$ python3 -q
>>> import numpy as np
>>> np.set_printoptions(precision=1, suppress=True, linewidth=200)
>>> def rd(a):
...     return np.round(a, 1) + 0
... 
>>> M = np.array([[36, 0, 30, 54, 36, 30, 30, 24],
...     [0, 0, 0, 0, 0, 0, 0, 0],
...     [30, 0, 25, 45, 30, 25, 25, 20],
...     [54, 0, 45, 81, 54, 45, 45, 36],
...     [36, 0, 30, 54, 36, 30, 30, 24],
...     [30, 0, 25, 45, 30, 25, 25, 20],
...     [30, 0, 25, 45, 30, 25, 25, 20],
...     [24, 0, 20, 36, 24, 20, 20, 16]])
>>> print(M)
[[36  0 30 54 36 30 30 24]
 [ 0  0  0  0  0  0  0  0]
 [30  0 25 45 30 25 25 20]
 [54  0 45 81 54 45 45 36]
 [36  0 30 54 36 30 30 24]
 [30  0 25 45 30 25 25 20]
 [30  0 25 45 30 25 25 20]
 [24  0 20 36 24 20 20 16]]
>>> # columns 0 and 4 are equal
>>> evals, V = np.linalg.eigh(M)
>>> vec = np.array([1, -7, -6, 6, 7, -7, 7, 2])
>>> print(rd(np.linalg.eigvalsh(M[1:, 1:])))
[  0.   0.   0.   0.   0.   0. 208.]
>>> A2 = np.array([[1, 1], [3, 3], [0, 2], [0, 2], [1, 3], [2, 3], [0, 3], [3, 1]])
>>> print(np.linalg.matrix_rank(M @ A2))
1
>>> print(M @ A2)
[[204 516]
 [  0   0]
 [170 430]
 [306 774]
 [204 516]
 [170 430]
 [170 430]
 [136 344]]
>>> print(np.vstack([M, A2.T]).shape)
(10, 8)
>>> print(A2.T @ M.T)
[[204   0 170 306 204 170 170 136]
 [516   0 430 774 516 430 430 344]]
>>> print(np.einsum("ik,kj->ij", M, A2))
[[204 516]
 [  0   0]
 [170 430]
 [306 774]
 [204 516]
 [170 430]
 [170 430]
 [136 344]]
>>> print(np.linalg.matrix_rank(np.vstack([M, A2.T])))
3
>>> E = np.loadtxt("block7.csv", delimiter=",")
>>> print(E)
[[ 0. -1.  1.  1. -8.  3.  5. -6. -8.  4. -4.  6.  4.]
 [ 1.  0. -2. -1.  1. -3. -5.  2. -6. -1.  4.  7.  2.]
 [-1.  2.  0.  2.  1.  4.  0.  0.  4.  4. -6. -7.  3.]
 [-1.  1. -2.  0.  4. -3.  2.  4.  6.  1.  0. -2.  1.]
 [ 8. -1. -1. -4.  0.  0.  7.  4. -1.  5.  1. -5.  3.]
 [-3.  3. -4.  3.  0.  0.  6.  2. -5.  1. -2.  2.  3.]
 [-5.  5.  0. -2. -7. -6.  0. -4. -7.  0.  5. -8.  3.]
 [ 6. -2.  0. -4. -4. -2.  4.  0. -4. -3. -2. -4.  7.]
 [ 8.  6. -4. -6.  1.  5.  7.  4.  0.  4. -4. -8. -2.]
 [-4.  1. -4. -1. -5. -1.  0.  3. -4.  0.  2.  1.  3.]
 [ 4. -4.  6.  0. -1.  2. -5.  2.  4. -2.  0. -7. -1.]
 [-6. -7.  7.  2.  5. -2.  8.  4.  8. -1.  7.  0.  1.]
 [-4. -2. -3. -1. -3. -3. -3. -7.  2. -3.  1. -1.  0.]]
>>> # skew-symmetric
>>> left, sv, Vh = np.linalg.svd(E, full_matrices=False)
>>> print(rd(sv / sv[0]))
[1.  1.  0.7 0.7 0.6 0.6 0.3 0.3 0.2 0.2 0.1 0.1 0. ]
>>> print(rd(sv))
[25.6 25.6 17.8 17.8 14.6 14.6  8.7  8.7  5.6  5.6  2.6  2.6  0. ]
>>> print((sv > 1e-8).sum())
12
>>> print(np.argsort(-np.linalg.norm(E, axis=0).round(6), kind="stable")[:3])
[11  8  6]
>>> print(np.linalg.matrix_rank(E, rtol=0.1))
12
>>> print([round(float(x), 1) for x in np.linalg.svd(E, compute_uv=False)[:3]])
[25.6, 25.6, 17.8]
>>> print(np.linalg.cond(E) > 100)
True
>>> vec = np.array([2, 0, 0, 1, 1, -1, -1, -1, 0, 2, -2, 0, -2])
>>> a = np.maximum(E @ vec, 0)
>>> print(np.flatnonzero(a > 1e-9))
[ 2  4  8 10]
>>> print(a)
[ 0.  0. 11.  0.  3.  0.  0.  0. 15.  0.  6.  0.  0.]
>>> print(E.T @ a)
[ 157.   85.  -27.  -80.   20.  131.   96.   84.   65.  107. -123. -254.    6.]
>>> print(np.maximum(E @ (3 * vec), 0))
[ 0.  0. 33.  0.  9.  0.  0.  0. 45.  0. 18.  0.  0.]
>>> print(np.maximum(E @ vec, 0) - np.maximum(-E @ vec, 0))
[ -1.  -6.  11.  -1.   3. -11. -25. -14.  15. -26.   6. -33.  -7.]
